% ipython --no-banner

In [1]: import numpy as np

In [2]: import numpy.linalg as la

In [3]: np.set_printoptions(precision=1, suppress=True, linewidth=160, legacy="1.25")

In [4]: F = np.load("sample12.npy")

In [5]: print(F)
[[ 2 -4  1  3  0  1  2 -2]
 [-4 -2 -1 -1 -1  0  0  2]
 [ 1 -1  0  1 -4  1  2  0]
 [ 3 -1  1  2 -1  0  0 -1]
 [ 0 -1 -4 -1  4  1 -3  2]
 [ 1  0  1  0  1  0  1 -2]
 [ 2  0  2  0 -3  1 -4 -2]
 [-2  2  0 -1  2 -2 -2  0]]

In [6]: vals, evecs = la.eigh(F)

In [7]: print(np.abs(evecs[:, -1]))
[0.5 0.2 0.4 0.4 0.5 0.1 0.3 0.4]

In [8]: print(la.eigvalsh(F + 3 * np.eye(8)))
[-3.5 -2.1 -0.3  2.3  2.6  4.7  9.1 13.1]

In [9]: print(vals)
[-6.5 -5.1 -3.3 -0.7 -0.4  1.7  6.1 10.1]

In [10]: print((vals > 1e-8).sum(), (vals < -1e-8).sum())
3 5

In [11]: print(np.round(evecs.T @ evecs, 1) + 0)
[[1. 0. 0. 0. 0. 0. 0. 0.]
 [0. 1. 0. 0. 0. 0. 0. 0.]
 [0. 0. 1. 0. 0. 0. 0. 0.]
 [0. 0. 0. 1. 0. 0. 0. 0.]
 [0. 0. 0. 0. 1. 0. 0. 0.]
 [0. 0. 0. 0. 0. 1. 0. 0.]
 [0. 0. 0. 0. 0. 0. 1. 0.]
 [0. 0. 0. 0. 0. 0. 0. 1.]]

In [12]: x0 = np.array([0, 2, 4, -3, -1, 3, 3, -4])

In [13]: a = np.maximum(F @ x0, 0)

In [14]: print(np.maximum(F @ (3 * x0), 0))
[12  0 24  3  0 42 30  0]

In [15]: print(F.T @ a)
[ 53 -25  39  22 -49  22  -2 -57]

In [16]: print(F * (a > 1e-9)[:, None])
[[ 2 -4  1  3  0  1  2 -2]
 [ 0  0  0  0  0  0  0  0]
 [ 1 -1  0  1 -4  1  2  0]
 [ 3 -1  1  2 -1  0  0 -1]
 [ 0  0  0  0  0  0  0  0]
 [ 1  0  1  0  1  0  1 -2]
 [ 2  0  2  0 -3  1 -4 -2]
 [ 0  0  0  0  0  0  0  0]]

In [17]: arr = np.loadtxt("test11.csv", delimiter=",")

In [18]: print(arr)
[[-0.9 -0.3  0.6  0.5  0.   0.9 -0.2  0.6 -0.2  0.  -0.8 -4.5 -0.3 -1.   0.5]
 [-0.6 -0.1 -0.8  0.8 -0.3  0.9  1.9  0.  -1.1 -1.1  0.4 -8.   1.3  0.8 -1.2]
 [ 0.4  0.  -0.2  0.   0.3  0.9 -2.7 -0.4 -2.2  2.3  0.2 -8.  -0.7  0.9  1.3]
 [-0.3 -0.2 -0.8  1.3  1.3 -1.4  0.2  0.9  0.2  0.5  0.9 -9.   0.3  0.4 -1.2]
 [-1.3  0.9 -0.9  0.6  0.3  0.6  1.1  0.  -0.4 -0.5  0.3  1.5 -0.3  1.2  1. ]
 [-0.2  1.7 -1.1 -1.6 -1.3  0.3  0.1 -0.3  2.2  1.4 -0.2 -1.5  1.4 -1.  -0.4]
 [-1.2 -0.8  0.4  0.1 -1.1  0.4 -0.1 -1.4 -1.7  0.7  0.4 -1.   1.3  0.7 -1. ]
 [-0.3  1.4 -0.9 -0.8  1.4 -0.9  1.5  0.6  2.   0.1  1.3  3.5 -0.3  0.3 -1. ]
 [-1.   0.2 -2.   0.1  0.1 -0.1  2.4 -0.1  0.3  0.2  1.5  0.5 -0.3 -1.1 -0.6]]

In [19]: # column 11 dominates

In [20]: W1 = np.array([[-1, -2, 3],
    ...:     [-1, 2, -1],
    ...:     [0, 2, 2],
    ...:     [2, 1, 1],
    ...:     [1, -2, 0],
    ...:     [-2, 0, 3],
    ...:     [2, -2, -2],
    ...:     [1, 2, 3],
    ...:     [-1, -3, 0],
    ...:     [2, 2, -3],
    ...:     [-2, -1, -2],
    ...:     [3, 3, -2],
    ...:     [0, 1, -3],
    ...:     [-3, -2, 0],
    ...:     [3, 3, -3]])

In [21]: b = np.array([3, 3, 3])

In [22]: act = np.maximum(arr @ W1 + b, 0)

In [23]: print(act)
[[ 0.   0.  17.2]
 [ 0.   0.  17.6]
 [ 0.   0.  17.6]
 [ 0.   0.  17.5]
 [ 8.6  8.1  0. ]
 [ 0.   0.   0. ]
 [ 0.   4.3  0. ]
 [ 9.3  0.   0. ]
 [ 9.1  0.   0. ]]

In [24]: print(la.matrix_rank(act))
3

In [25]: print((act > 0).astype(int))
[[0 0 1]
 [0 0 1]
 [0 0 1]
 [0 0 1]
 [1 1 0]
 [0 0 0]
 [0 1 0]
 [1 0 0]
 [1 0 0]]

In [26]: Z = np.array([[6, 3, 9], [0, -5, 3], [-1, -1, -1]])

In [27]: print(act @ Z)
[[-17.2 -17.2 -17.2]
 [-17.6 -17.6 -17.6]
 [-17.6 -17.6 -17.6]
 [-17.5 -17.5 -17.5]
 [ 51.6 -14.7 101.7]
 [  0.    0.    0. ]
 [  0.  -21.5  12.9]
 [ 55.8  27.9  83.7]
 [ 54.6  27.3  81.9]]

In [28]: feats = np.loadtxt("data.csv", delimiter=",")

In [29]: print(feats)
[[ 0.9  0.2  1.5  1.8]
 [ 1.2  0.9  1.1 -1.4]
 [ 0.   1.3 -0.7 -0.3]
 [-0.8  0.5 -1.3 -0.5]
 [-1.7 -1.3  0.8  0.9]
 [ 1.4  1.5  0.2  2.1]
 [ 0.4 -0.5  1.2  0.9]
 [-0.9 -0.1  1.7  0.1]
 [-2.4 -1.2  0.3 -1.5]
 [ 2.2  1.2 -0.9 -0.3]
 [ 3.9 -3.9  1.8  0. ]
 [-0.7  0.3 -1.2  1.3]
 [ 1.2 -2.8 -0.8 -0.5]
 [ 1.7 -0.9  1.6  0.6]
 [-0.4 -2.7 -0.8 -0.4]
 [ 0.   0.   0.1  1.1]
 [-0.6  1.1 -0.2  0.3]]

In [30]: P = feats @ la.solve(feats.T @ feats, feats.T)

In [31]: print(np.round(np.diag(P), 1) + 0)
[0.2 0.4 0.1 0.1 0.3 0.3 0.1 0.2 0.3 0.3 0.6 0.2 0.3 0.2 0.3 0.1 0. ]

In [32]: print(la.matrix_rank(np.eye(17) - P))
13

In [33]: print(np.round(P @ feats[:, 3], 1) + 0)
[ 1.8 -1.4 -0.3 -0.5  0.9  2.1  0.9  0.1 -1.5 -0.3  0.   1.3 -0.5  0.6 -0.4  1.1  0.3]

In [34]: print(np.trace(P))
4.0

In [35]: print(np.round(la.eigvalsh(P), 1) + 0)
[0. 0. 0. 0. 0. 0. 0. 0. 0. 0. 0. 0. 0. 1. 1. 1. 1.]

In [36]: print(np.allclose(P @ P, P))
True

In [37]: u = np.array([7, 2])

In [38]: print(np.cross(feats[13, :3], feats[0, :3]))
[-1.7 -1.1  1.2]

In [39]: print(np.polyval(u, feats[13]))
[13.9 -4.3 13.2  6.2]

In [40]: print(np.correlate(feats[13], feats[0], "full"))
[3.1 0.9 1.9 4.8 0.4 1.6 0.5]

In [41]: labels = feats[:, 3] > np.median(feats[:, 3])

In [42]: u = feats[labels].mean(axis=0) - feats[~labels].mean(axis=0)

In [43]: print(((feats - feats.mean(axis=0)) @ u > 0).astype(int))
[1 0 1 0 1 1 1 1 0 0 0 1 0 1 0 1 1]

In [44]: print(u)
[-0.3  0.8  0.5  1.7]

In [45]: cov = np.cov(feats, rowvar=False)

In [46]: print(feats.std(axis=0))
[1.5 1.5 1.1 1. ]

In [47]: print(np.corrcoef(feats.T))
[[ 1.  -0.2  0.3  0.1]
 [-0.2  1.  -0.2  0.2]
 [ 0.3 -0.2  1.   0.2]
 [ 0.1  0.2  0.2  1. ]]

In [48]: print(np.argwhere(np.triu(np.abs(np.corrcoef(feats.T)) > 0.8, 1)))
[]

In [49]: print(np.median(feats, axis=0))
[0.  0.  0.2 0.1]

In [50]: t3 = np.stack([feats, -3 * feats, feats[::-1]])

In [51]: print(t3.shape)
(3, 17, 4)

In [52]: print(t3.sum(axis=0))
[[-2.4  0.7 -3.2 -3.3]
 [-2.4 -1.8 -2.1  3.9]
 [-0.4 -5.3  0.6  0.2]
 [ 3.3 -1.9  4.2  1.6]
 [ 4.6 -0.2 -2.4 -2.3]
 [-3.5 -2.7 -1.6 -2.9]
 [ 3.1 -2.9 -0.6 -1.8]
 [ 4.   1.4 -4.3 -0.5]
 [ 2.4  1.2 -0.3  1.5]
 [-5.3 -2.5  3.5  0.7]
 [-7.4  7.3 -2.4  0.9]
 [ 2.8  0.9  2.6 -0.5]
 [-4.1  4.3  2.4  1.9]
 [-4.2  2.3 -4.5 -1.7]
 [ 0.8  6.7  0.9  0.5]
 [ 1.2  0.9  0.9 -3.6]
 [ 2.1 -2.   1.9  1.2]]

In [53]: mat = np.load("case15.npy")

In [54]: print(mat)
[[ 6 -9 -3  3  3]
 [ 4 -6 -2  2  2]
 [-6  9  3 -3 -3]
 [ 4 -6 -2  2  2]
 [ 2 -3 -1  1  1]
 [ 0  0  0  0  0]]

In [55]: u = np.array([0, 5])

In [56]: print(np.correlate(mat[3], mat[0], "full"))
[ 12  -6 -36 -18  96 -18 -36  -6  12]

In [57]: Y = np.array([[1, 9], [1, 0], [4, 7], [8, 4]])

In [58]: print(np.einsum("ij->j", feats))
[ 5.4 -6.4  4.4  4.2]

In [59]: print(la.matrix_rank(feats @ Y))
2

In [60]: print(np.einsum("ij,ij->i", feats, feats))
[ 6.3  5.4  2.3  2.8  6.   8.7  2.7  3.7  9.5  7.2 33.7  3.7 10.2  6.6  8.3  1.2  1.7]

In [61]: print(la.matrix_rank(np.vstack([feats, Y.T])))
4

In [62]: U, sig, Vt = la.svd(mat)

In [63]: print(np.argmax(sig[:-1] / (sig[1:] + 1e-6)) + 1)
1

In [64]: print(sig.round(1) + 0)
[20.8  0.   0.   0.   0. ]

In [65]: Y = U[:, :1] @ np.diag(sig[:1]) @ Vt[:1]

In [66]: print(Y)
[[ 6. -9. -3.  3.  3.]
 [ 4. -6. -2.  2.  2.]
 [-6.  9.  3. -3. -3.]
 [ 4. -6. -2.  2.  2.]
 [ 2. -3. -1.  1.  1.]
 [ 0.  0.  0.  0.  0.]]

In [67]: print(np.round(np.abs(mat - Y).max(), 1))
0.0

In [68]: print(la.matrix_rank(mat, rtol=0.05))
1
